% python3 -q
>>> import numpy as np
>>> np.set_printoptions(precision=3, suppress=True, linewidth=200, legacy="1.25")
>>> def rd(a):
...     return np.round(a, 3) + 0
... 
>>> u = np.array([1, 0, -1, -2, 2, 0, 0, 0, 0, -1])
>>> X = u[np.abs(np.subtract.outer(np.arange(10), np.arange(10)))]
>>> print(X)
[[ 1  0 -1 -2  2  0  0  0  0 -1]
 [ 0  1  0 -1 -2  2  0  0  0  0]
 [-1  0  1  0 -1 -2  2  0  0  0]
 [-2 -1  0  1  0 -1 -2  2  0  0]
 [ 2 -2 -1  0  1  0 -1 -2  2  0]
 [ 0  2 -2 -1  0  1  0 -1 -2  2]
 [ 0  0  2 -2 -1  0  1  0 -1 -2]
 [ 0  0  0  2 -2 -1  0  1  0 -1]
 [ 0  0  0  0  2 -2 -1  0  1  0]
 [-1  0  0  0  0  2 -2 -1  0  1]]
>>> # equal to its transpose
>>> vec = np.array([0, 1, 1, 0, 3, 0, 2, 2, 3, 3])
>>> h1 = np.maximum(X @ vec, 0)
>>> print(np.maximum(X @ (3 * vec), 0))
[ 6  0  6  0  0  0  0  0 21  0]
>>> arr = np.array([[0.7, -0.5, 0.6, 0.2, 0.1, 1.9, 6.5],
...     [2.8, 1.8, -0.7, -2.0, -0.5, -0.5, -1.5],
...     [-0.1, 0.8, 0.7, -0.4, 1.0, 1.2, 12.0],
...     [-1.8, 0.6, -0.3, -0.1, 1.9, 0.1, -3.0],
...     [-0.4, 0.3, 0.4, -2.2, -0.7, -0.9, -3.5]])
>>> def softmax(z):
...     e = np.exp(z - z.max(axis=-1, keepdims=True))
...     return e / e.sum(axis=-1, keepdims=True)
... 
>>> print(rd(softmax(10 * arr[3])))
[0. 0. 0. 0. 1. 0. 0.]
>>> print(rd(softmax(arr).sum(axis=1)))
[1. 1. 1. 1. 1.]
>>> att = arr @ arr.T / np.sqrt(7)
>>> print(softmax(att).round(6).argmax(axis=1))
[2 1 2 3 4]
>>> print(rd(softmax(att)[3] @ arr))
[-1.671  0.576 -0.24  -0.285  1.671  0.013 -3.04 ]
>>> print(rd(softmax(att + np.triu(np.full(att.shape, -np.inf), 1))))
[[1.    0.    0.    0.    0.   ]
 [0.    1.    0.    0.    0.   ]
 [0.    0.    1.    0.    0.   ]
 [0.    0.002 0.    0.998 0.   ]
 [0.    0.029 0.    0.035 0.936]]
>>> print(rd(softmax(att)))
[[0.    0.    1.    0.    0.   ]
 [0.    0.964 0.    0.001 0.036]
 [0.    0.    1.    0.    0.   ]
 [0.    0.002 0.    0.912 0.086]
 [0.    0.029 0.    0.035 0.936]]
>>> rng = np.random.default_rng(13)
>>> M2 = arr + rng.integers(-2, 3, (5, 1)) @ rng.integers(-2, 3, (1, 7))
>>> print(rd(M2))
[[ 4.7  3.5 -1.4 -3.8 -3.9  3.9 10.5]
 [ 6.8  5.8 -2.7 -6.  -4.5  1.5  2.5]
 [ 3.9  4.8 -1.3 -4.4 -3.   3.2 16. ]
 [ 2.2  4.6 -2.3 -4.1 -2.1  2.1  1. ]
 [-4.4 -3.7  2.4  1.8  3.3 -2.9 -7.5]]
>>> print(rd(np.linalg.svd(M2 - arr, compute_uv=False)))
[20.976  0.     0.     0.     0.   ]
>>> print(np.linalg.matrix_rank(M2 - arr, tol=1e-8))
1
>>> vec = np.array([0, 1, 1, 5, 2, 0, 4])
>>> print(arr @ np.eye(7)[1])
[-0.5  1.8  0.8  0.6  0.3]
>>> print(arr * vec)
[[  0.   -0.5   0.6   1.    0.2   0.   26. ]
 [  0.    1.8  -0.7 -10.   -1.   -0.   -6. ]
 [ -0.    0.8   0.7  -2.    2.    0.   48. ]
 [ -0.    0.6  -0.3  -0.5   3.8   0.  -12. ]
 [ -0.    0.3   0.4 -11.   -1.4  -0.  -14. ]]
>>> print(rd(np.einsum("ij,j->i", arr, vec)))
[ 27.3 -15.9  49.5  -8.4 -25.7]
>>> print(rd(arr @ (2 * vec)))
[ 54.6 -31.8  99.  -16.8 -51.4]
>>> print(rd((arr * vec).sum(axis=1)))
[ 27.3 -15.9  49.5  -8.4 -25.7]
>>> print(rd(arr @ vec))
[ 27.3 -15.9  49.5  -8.4 -25.7]
>>> left, sig, Vt = np.linalg.svd(arr, full_matrices=False)
>>> print(rd(Vt @ Vt.T))
[[1. 0. 0. 0. 0.]
 [0. 1. 0. 0. 0.]
 [0. 0. 1. 0. 0.]
 [0. 0. 0. 1. 0.]
 [0. 0. 0. 0. 1.]]
>>> print(rd(sig / sig[0]))
[1.    0.297 0.191 0.134 0.082]
>>> print(np.allclose(left * sig @ Vt, arr))
True
>>> print(rd(np.sqrt((sig ** 2).sum())), rd(np.linalg.norm(arr)))
15.754 15.754
>>> print(rd(left.T @ arr @ Vt.T))
[[14.695  0.     0.     0.     0.   ]
 [ 0.     4.365  0.     0.     0.   ]
 [ 0.     0.     2.812  0.     0.   ]
 [ 0.     0.     0.     1.966  0.   ]
 [ 0.     0.     0.     0.     1.199]]
>>> print(np.abs(arr).max())
12.0
>>> print(rd(np.linalg.svd(arr, compute_uv=False)))
[14.695  4.365  2.812  1.966  1.199]
>>> np.linalg.rank(arr)
Traceback (most recent call last):
  File "<python-input-39>", line 1, in <module>
    np.linalg.rank(arr)
    ^^^^^^^^^^^^^^
AttributeError: module 'numpy.linalg' has no attribute 'rank'
>>> np.zeros(5, 7)
Traceback (most recent call last):
  File "<python-input-40>", line 1, in <module>
    np.zeros(5, 7)
    ~~~~~~~~^^^^^^
TypeError: Cannot interpret '7' as a data type
>>> print(rd(arr.sum(axis=1)))
[ 9.5 -0.6 15.2 -2.6 -7. ]
>>> print(rd(np.diff(arr, axis=0)))
[[  2.1   2.3  -1.3  -2.2  -0.6  -2.4  -8. ]
 [ -2.9  -1.    1.4   1.6   1.5   1.7  13.5]
 [ -1.7  -0.2  -1.    0.3   0.9  -1.1 -15. ]
 [  1.4  -0.3   0.7  -2.1  -2.6  -1.   -0.5]]
>>> print(rd(arr.mean(axis=0)))
[ 0.24  0.6   0.14 -0.9   0.36  0.36  2.1 ]
>>> E = np.loadtxt("w.csv", delimiter=",")
>>> print(rd(E))
[[ 0.018  0.055 -0.055 -0.018  0.055 -0.091 -0.018]
 [ 0.055  0.164 -0.164 -0.055  0.164 -0.273 -0.055]
 [-0.055 -0.164  0.164  0.055 -0.164  0.273  0.055]
 [-0.018 -0.055  0.055  0.018 -0.055  0.091  0.018]
 [ 0.055  0.164 -0.164 -0.055  0.164 -0.273 -0.055]
 [-0.091 -0.273  0.273  0.091 -0.273  0.455  0.091]
 [-0.018 -0.055  0.055  0.018 -0.055  0.091  0.018]]
>>> # a projection of rank 1
>>> vals, evecs = np.linalg.eigh(E)
>>> vec = np.array([5, 3, 0, -1, 0, 2, -1])
>>> print(rd(evecs * np.maximum(vals, 0) @ evecs.T))
[[ 0.018  0.055 -0.055 -0.018  0.055 -0.091 -0.018]
 [ 0.055  0.164 -0.164 -0.055  0.164 -0.273 -0.055]
 [-0.055 -0.164  0.164  0.055 -0.164  0.273  0.055]
 [-0.018 -0.055  0.055  0.018 -0.055  0.091  0.018]
 [ 0.055  0.164 -0.164 -0.055  0.164 -0.273 -0.055]
 [-0.091 -0.273  0.273  0.091 -0.273  0.455  0.091]
 [-0.018 -0.055  0.055  0.018 -0.055  0.091  0.018]]
>>> print((np.sign(evecs[:, -1].round(6)) == np.sign(evecs[0, -1].round(6))).astype(int))
[1 1 0 0 1 0 0]
>>> print(rd(np.abs(E).sum(axis=1).max()), rd(np.abs(vals).max()))
1.545 1.0
>>> print(rd(vec @ E @ vec))
0.655
>>> print(rd(vec @ E @ vec / (vec @ vec)), rd(vals[0]), rd(vals[-1]))
0.016 0.0 1.0
>>> blk = np.stack([E, -1 * E, E[::-1]])
>>> print(rd(np.linalg.norm(blk, axis=(1, 2))))
[1. 1. 1.]
>>> print(np.linalg.matrix_rank(blk))
[1 1 1]
>>> print(blk.shape)
(3, 7, 7)
>>> print(rd(blk.sum(axis=0)))
[[-0.018 -0.055  0.055  0.018 -0.055  0.091  0.018]
 [-0.091 -0.273  0.273  0.091 -0.273  0.455  0.091]
 [ 0.055  0.164 -0.164 -0.055  0.164 -0.273 -0.055]
 [-0.018 -0.055  0.055  0.018 -0.055  0.091  0.018]
 [-0.055 -0.164  0.164  0.055 -0.164  0.273  0.055]
 [ 0.055  0.164 -0.164 -0.055  0.164 -0.273 -0.055]
 [ 0.018  0.055 -0.055 -0.018  0.055 -0.091 -0.018]]
>>> print(rd(np.linalg.det(blk)))
[0. 0. 0.]
>>> print((blk @ E.T).shape)
(3, 7, 7)
>>> print(rd(np.einsum("bij,cij->bc", blk, blk)))
[[ 1.    -1.    -0.891]
 [-1.     1.     0.891]
 [-0.891  0.891  1.   ]]
>>> print(np.linalg.matrix_rank(blk.reshape(3, -1)))
2
>>> vals, evecs = np.linalg.eigh(E)
>>> print(np.unique(vals.round(6) + 0, return_counts=True)[1])
[6 1]
>>> print((vals > 1e-8).sum(), (vals < -1e-8).sum())
1 0
>>> print(rd(np.abs(evecs[:, -1])))
[0.135 0.405 0.405 0.135 0.405 0.674 0.135]
>>> print(rd(vals))
[0. 0. 0. 0. 0. 0. 1.]
>>> print(rd(evecs.T @ E @ evecs))
[[0. 0. 0. 0. 0. 0. 0.]
 [0. 0. 0. 0. 0. 0. 0.]
 [0. 0. 0. 0. 0. 0. 0.]
 [0. 0. 0. 0. 0. 0. 0.]
 [0. 0. 0. 0. 0. 0. 0.]
 [0. 0. 0. 0. 0. 0. 0.]
 [0. 0. 0. 0. 0. 0. 1.]]
>>> M = np.load("a.npy")
>>> print(M)
[[-2 -4  6  6 -4  4 -2 -2  6  6  0]
 [ 3  6 -9 -9  6 -6  3  3 -9 -9  0]
 [ 3  6 -9 -9  6 -6  3  3 -9 -9  0]
 [-3 -6  9  9 -6  6 -3 -3  9  9  0]
 [ 3  6 -9 -9  6 -6  3  3 -9 -9  0]
 [-3 -6  9  9 -6  6 -3 -3  9  9  0]
 [-1 -2  3  3 -2  2 -1 -1  3  3  0]
 [-3 -6  9  9 -6  6 -3 -3  9  9  0]
 [-2 -4  6  6 -4  4 -2 -2  6  6  0]
 [ 3  6 -9 -9  6 -6  3  3 -9 -9  0]
 [-1 -2  3  3 -2  2 -1 -1  3  3  0]
 [ 1  2 -3 -3  2 -2  1  1 -3 -3  0]]
>>> M2 = M / np.sqrt((M ** 2).mean(axis=1, keepdims=True))
>>> print(np.linalg.matrix_rank(M2) == np.linalg.matrix_rank(M))
True
>>> print(rd(M2[4]))
[ 0.464  0.929 -1.393 -1.393  0.929 -0.929  0.464  0.464 -1.393 -1.393  0.   ]
>>> M2 = np.array([[2, 0],
...     [2, 2],
...     [0, 3],
...     [1, 3],
...     [1, 1],
...     [1, 0],
...     [1, 0],
...     [2, 2],
...     [0, 0],
...     [3, 1],
...     [3, 1]])
>>> print(np.einsum("ik,kj->ji", M, M2))
[[  6  -9  -9   9  -9   9   3   9   6  -9   3  -3]
 [ 26 -39 -39  39 -39  39  13  39  26 -39  13 -13]]
>>> print(np.linalg.matrix_rank(np.vstack([M, M2.T])))
3
>>> print(M @ M2)
[[  6  26]
 [ -9 -39]
 [ -9 -39]
 [  9  39]
 [ -9 -39]
 [  9  39]
 [  3  13]
 [  9  39]
 [  6  26]
 [ -9 -39]
 [  3  13]
 [ -3 -13]]
>>> u = np.array([3, 2])
>>> print(np.array([np.convolve(row, u, "same") for row in M]))
[[ -6 -16  10  30   0   4   2 -10  14  30  12]
 [  9  24 -15 -45   0  -6  -3  15 -21 -45 -18]
 [  9  24 -15 -45   0  -6  -3  15 -21 -45 -18]
 [ -9 -24  15  45   0   6   3 -15  21  45  18]
 [  9  24 -15 -45   0  -6  -3  15 -21 -45 -18]
 [ -9 -24  15  45   0   6   3 -15  21  45  18]
 [ -3  -8   5  15   0   2   1  -5   7  15   6]
 [ -9 -24  15  45   0   6   3 -15  21  45  18]
 [ -6 -16  10  30   0   4   2 -10  14  30  12]
 [  9  24 -15 -45   0  -6  -3  15 -21 -45 -18]
 [ -3  -8   5  15   0   2   1  -5   7  15   6]
 [  3   8  -5 -15   0  -2  -1   5  -7 -15  -6]]
>>> J = np.loadtxt("block9.csv", delimiter=",")
>>> print(J)
[[0. 0. 0. 0. 0. 0. 0. 1. 0. 0. 1. 0. 1.]
 [0. 0. 0. 1. 0. 0. 0. 0. 0. 1. 0. 0. 0.]
 [0. 0. 0. 0. 0. 0. 0. 0. 1. 1. 0. 0. 0.]
 [0. 1. 0. 0. 1. 0. 1. 0. 0. 0. 0. 0. 0.]
 [0. 0. 0. 1. 0. 1. 0. 0. 0. 1. 0. 1. 0.]
 [0. 0. 0. 0. 1. 0. 0. 0. 1. 0. 0. 0. 1.]
 [0. 0. 0. 1. 0. 0. 0. 0. 0. 0. 0. 1. 0.]
 [1. 0. 0. 0. 0. 0. 0. 0. 0. 0. 1. 0. 1.]
 [0. 0. 1. 0. 0. 1. 0. 0. 0. 0. 1. 0. 0.]
 [0. 1. 1. 0. 1. 0. 0. 0. 0. 0. 1. 0. 0.]
 [1. 0. 0. 0. 0. 0. 0. 1. 1. 1. 0. 0. 0.]
 [0. 0. 0. 0. 1. 0. 1. 0. 0. 0. 0. 0. 0.]
 [1. 0. 0. 0. 0. 1. 0. 1. 0. 0. 0. 0. 0.]]
>>> # symmetric
>>> vals, evecs = np.linalg.eigh(X)
>>> print(np.unique(vals.round(6) + 0, return_counts=True)[1])
[1 1 1 1 1 1 1 1 1 1]
>>> print((vals > 1e-8).sum(), (vals < -1e-8).sum())
5 5
>>> print(rd(np.linalg.svd(X, compute_uv=False)))
[6.037 5.803 4.923 3.853 3.421 2.383 1.428 1.267 1.255 0.455]
>>> print(rd(np.linalg.eigvalsh(X @ X)))
[ 0.207  1.574  1.605  2.038  5.677 11.705 14.847 24.232 33.67  36.445]
>>> print(rd(vals))
[-3.853 -3.421 -1.428 -1.255 -0.455  1.267  2.383  4.923  5.803  6.037]
>>> print(J.sum(axis=0))
[3. 2. 2. 3. 4. 3. 2. 3. 3. 4. 4. 2. 3.]
>>> print(np.argwhere(np.triu(J)))
[[ 0  7]
 [ 0 10]
 [ 0 12]
 [ 1  3]
 [ 1  9]
 [ 2  8]
 [ 2  9]
 [ 3  4]
 [ 3  6]
 [ 4  5]
 [ 4  9]
 [ 4 11]
 [ 5  8]
 [ 5 12]
 [ 6 11]
 [ 7 10]
 [ 7 12]
 [ 8 10]
 [ 9 10]]
>>> low = np.diag(J.sum(axis=1)) - J
>>> print(rd(np.linalg.eigvalsh(low)))
[0.    0.411 1.    1.404 2.043 2.487 3.    3.326 3.867 4.    4.722 5.499 6.241]
>>> print((np.linalg.eigvalsh(low) < 1e-8).sum())
1
>>> print(round(np.linalg.det(low[1:, 1:])))
5640
>>> print(low @ np.ones(13))
[0. 0. 0. 0. 0. 0. 0. 0. 0. 0. 0. 0. 0.]
>>> m1 = np.loadtxt("case5.csv", delimiter=",")
>>> print(m1)
[[14.  9.  9.  6.  6.  6.  6.]
 [ 9. 14.  9.  6.  6.  6.  6.]
 [ 9.  9. 14.  6.  6.  6.  6.]
 [ 6.  6.  6.  9.  4.  4.  4.]
 [ 6.  6.  6.  4.  9.  4.  4.]
 [ 6.  6.  6.  4.  4.  9.  4.]
 [ 6.  6.  6.  4.  4.  4.  9.]]
>>> # symmetric
>>> vals, evecs = np.linalg.eigh(m1)
>>> vec = np.array([2, 2, 1, -1, 2, -1, -2])
>>> print(rd(evecs * np.sqrt(vals) @ evecs.T))
[[3.218 0.982 0.982 0.655 0.655 0.655 0.655]
 [0.982 3.218 0.982 0.655 0.655 0.655 0.655]
 [0.982 0.982 3.218 0.655 0.655 0.655 0.655]
 [0.655 0.655 0.655 2.673 0.436 0.436 0.436]
 [0.655 0.655 0.655 0.436 2.673 0.436 0.436]
 [0.655 0.655 0.655 0.436 0.436 2.673 0.436]
 [0.655 0.655 0.655 0.436 0.436 0.436 2.673]]
>>> print((np.sign(evecs[:, -1].round(6)) == np.sign(evecs[0, -1].round(6))).astype(int))
[1 1 1 1 1 1 1]
>>> print(rd(vec @ m1 @ vec / (vec @ vec)), rd(vals[0]), vals[-1])
11.368 5.0 48.0
>>> print(np.abs(m1).sum(axis=1).max(), np.abs(vals).max())
56.0 48.0
>>> print(vec @ m1 @ vec)
216.0
>>> print(rd(softmax(10 * m1[6])))
[0. 0. 0. 0. 0. 0. 1.]
>>> att = m1 @ m1.T / np.sqrt(7)
>>> print(rd(softmax(att + np.triu(np.full(att.shape, -np.inf), 1))))
[[1.    0.    0.    0.    0.    0.    0.   ]
 [0.    1.    0.    0.    0.    0.    0.   ]
 [0.    0.    1.    0.    0.    0.    0.   ]
 [0.333 0.333 0.333 0.    0.    0.    0.   ]
 [0.333 0.333 0.333 0.    0.    0.    0.   ]
 [0.333 0.333 0.333 0.    0.    0.    0.   ]
 [0.333 0.333 0.333 0.    0.    0.    0.   ]]
>>> print(softmax(att).round(6).argmax(axis=1))
[0 1 2 0 0 0 0]
